$ ipython --no-banner

In [1]: import numpy as np

In [2]: import numpy.linalg as la

In [3]: np.set_printoptions(suppress=True, linewidth=160)

In [4]: m1 = np.load("dump.npy")

In [5]: m1
Out[5]: 
array([[ 3.,  2.,  2.,  1.,  0.],
       [ 2., -1., -3., -3.,  0.],
       [ 1.,  1., -2., -1.,  0.],
       [-3., -2., -3., -2.,  0.],
       [ 0.,  0.,  0.,  0.,  0.]])

In [6]: la.matrix_rank(m1, rtol=0.1)
Out[6]: np.int64(3)

In [7]: la.cond(m1) > 100
Out[7]: np.True_

In [8]: P = np.triu(np.array([[0, -3, -3, 0, 3],
   ...:     [-1, 1, 3, 2, 1],
   ...:     [1, 2, 2, -3, 1],
   ...:     [-2, 0, -1, 3, -2],
   ...:     [3, -1, -2, -3, 1]]), 1) + np.eye(5)

In [9]: B = P @ m1 @ la.inv(P)

In [10]: P @ m1 - m1 @ P
Out[10]: 
array([[ -9.,   9.,  18.,  14., -11.],
       [ -3.,   5.,  -3., -14.,  -8.],
       [  9.,   9.,   9.,  -2.,  -4.],
       [  0.,  -9.,  -3.,  -5.,  10.],
       [  0.,   0.,   0.,   0.,   0.]])

In [11]: la.matrix_rank(B)
Out[11]: np.int64(4)

In [12]: B
Out[12]: 
array([[  -6.,  -16.,   47.,  186.,  359.],
       [  -1.,   -5.,   -3.,   -9.,   -7.],
       [  10.,   37.,  -74., -291., -575.],
       [  -3.,  -11.,   21.,   83.,  165.],
       [   0.,    0.,    0.,    0.,    0.]])

In [13]: np.trace(B), np.trace(m1)
Out[13]: (np.float64(-2.0), np.float64(-2.0))

In [14]: round(la.det(B), 2)
Out[14]: np.float64(0.0)
